>>> import numpy as np
>>> np.set_printoptions(precision=2, suppress=True, linewidth=120, floatmode="fixed")
>>> X = np.loadtxt("mat.csv", delimiter=",")
>>> X
array([[4.00, 2.00, 0.00, 0.00, 2.00, 0.00],
       [2.00, 1.00, 0.00, 0.00, 1.00, 0.00],
       [0.00, 0.00, 0.00, 0.00, 0.00, 0.00],
       [0.00, 0.00, 0.00, 0.00, 0.00, 0.00],
       [2.00, 1.00, 0.00, 0.00, 1.00, 0.00],
       [0.00, 0.00, 0.00, 0.00, 0.00, 0.00]])
>>> # rows 2 and 3 are equal
>>> rk = np.linalg.matrix_rank(X)
>>> rk
np.int64(1)
>>> null = np.linalg.svd(X)[2][rk:].T
>>> [int(np.linalg.matrix_rank(X[:i])) for i in range(1, len(X) + 1)]
[1, 1, 1, 1, 1, 1]
>>> np.round(null @ null.T, 2) + 0
array([[ 0.33, -0.33,  0.00,  0.00, -0.33,  0.00],
       [-0.33,  0.83,  0.00,  0.00, -0.17,  0.00],
       [ 0.00,  0.00,  1.00,  0.00,  0.00,  0.00],
       [ 0.00,  0.00,  0.00,  1.00,  0.00,  0.00],
       [-0.33, -0.17,  0.00,  0.00,  0.83,  0.00],
       [ 0.00,  0.00,  0.00,  0.00,  0.00,  1.00]])
>>> F = np.load("out18.npy")
>>> F
array([[3, 9, 7, 5],
       [9, 5, 9, 8],
       [2, 6, 7, 2],
       [3, 5, 7, 3],
       [4, 6, 6, 9]])
>>> F.ravel(order="F")
array([3, 9, 2, 3, 4, 9, 5, 6, 5, 6, 7, 9, 7, 7, 6, 5, 8, 2, 3, 9])
>>> F.reshape(-1, 2)
array([[3, 9],
       [7, 5],
       [9, 5],
       [9, 8],
       [2, 6],
       [7, 2],
       [3, 5],
       [7, 3],
       [4, 6],
       [6, 9]])
>>> print(F.reshape(2, -1))
[[3 9 7 5 9 5 9 8 2 6]
 [7 2 3 5 7 3 4 6 6 9]]
>>> blk = F.reshape(5, 2, -1)
>>> np.swapaxes(blk, 1, 2)[4]
array([[4, 6],
       [6, 9]])
>>> np.einsum("ihd,ihd->ih", blk, blk)
array([[ 90,  74],
       [106, 145],
       [ 40,  53],
       [ 34,  58],
       [ 52, 117]])
>>> blk.shape
(5, 2, 2)
>>> blk.sum(axis=1)
array([[10, 14],
       [18, 13],
       [ 9,  8],
       [10,  8],
       [10, 15]])
>>> blk.transpose(1, 0, 2)
array([[[3, 9],
        [9, 5],
        [2, 6],
        [3, 5],
        [4, 6]],

       [[7, 5],
        [9, 8],
        [7, 2],
        [7, 3],
        [6, 9]]])
>>> np.einsum("ihd,jhd->hij", blk, blk).shape
(2, 5, 5)
>>> out = np.c_[F[:, :1] @ np.array([[2]]), np.array([2, 3, 2, 0, 2])]
>>> out
array([[ 6,  2],
       [18,  3],
       [ 4,  2],
       [ 6,  0],
       [ 8,  2]])
>>> np.linalg.matrix_rank(out)
np.int64(2)
>>> np.round(np.linalg.norm(out - F @ np.linalg.lstsq(F, out)[0], axis=0), 2) + 0
array([0.00, 1.49])
>>> M = np.loadtxt("x.csv", delimiter=",")
>>> print(M)
[[-18.00  47.00  -8.00   2.00 -70.00]
 [ 68.00 -46.00  -4.00  -5.00  26.00]
 [ 37.00 -25.00  38.00   0.00  14.00]
 [ 30.00 -13.00 -11.00  24.00 -13.00]
 [ -4.00  -8.00  34.00 -36.00  34.00]
 [ 56.00 -70.00 -55.00  26.00  65.00]
 [ 27.00  -5.00  -4.00  -1.00 -14.00]]
>>> print(M[0] @ M[1])
-5184.0
>>> np.round(np.linalg.norm(M, 2), 2)
np.float64(168.57)
>>> np.linalg.norm(M, axis=1).argmax()
np.int64(5)
>>> round(np.linalg.norm(M[0] - M[1]), 2)
np.float64(159.14)
>>> np.round(np.linalg.norm(M, 1), 2), np.round(np.linalg.norm(M, np.inf), 2)
(np.float64(240.0), np.float64(272.0))
>>> rk = np.linalg.matrix_rank(M)
>>> rk
np.int64(4)
>>> null = np.linalg.svd(M)[2][rk:].T
>>> np.allclose(M @ null, 0)
True
>>> m1 = np.array([[1.0, 0.2, 0.04, 0.01],
...     [0.2, 1.0, 0.2, 0.04],
...     [0.04, 0.2, 1.0, 0.2],
...     [0.01, 0.04, 0.2, 1.0]])
>>> m1
array([[1.00, 0.20, 0.04, 0.01],
       [0.20, 1.00, 0.20, 0.04],
       [0.04, 0.20, 1.00, 0.20],
       [0.01, 0.04, 0.20, 1.00]])
>>> ev, evecs = np.linalg.eigvalsh(m1)
Traceback (most recent call last):
  File "<python-input-39>", line 1, in <module>
    ev, evecs = np.linalg.eigvalsh(m1)
    ^^^^^^^^^
ValueError: too many values to unpack (expected 2)
>>> ev, evecs = np.linalg.eigh(m1)
>>> (ev > 1e-8).sum(), (ev < -1e-8).sum()
(np.int64(4), np.int64(0))
>>> np.unique(ev.round(6) + 0, return_counts=True)[1]
array([1, 1, 1, 1])
>>> print(np.round(evecs.T @ evecs, 2) + 0)
[[1.00 0.00 0.00 0.00]
 [0.00 1.00 0.00 0.00]
 [0.00 0.00 1.00 0.00]
 [0.00 0.00 0.00 1.00]]
>>> print(np.abs(evecs[:, -1]).round(6).argmax())
1
>>> evecs @ np.diag(ev) @ evecs.T
array([[1.00, 0.20, 0.04, 0.01],
       [0.20, 1.00, 0.20, 0.04],
       [0.04, 0.20, 1.00, 0.20],
       [0.01, 0.04, 0.20, 1.00]])
>>> print(ev)
[0.71 0.85 1.08 1.36]
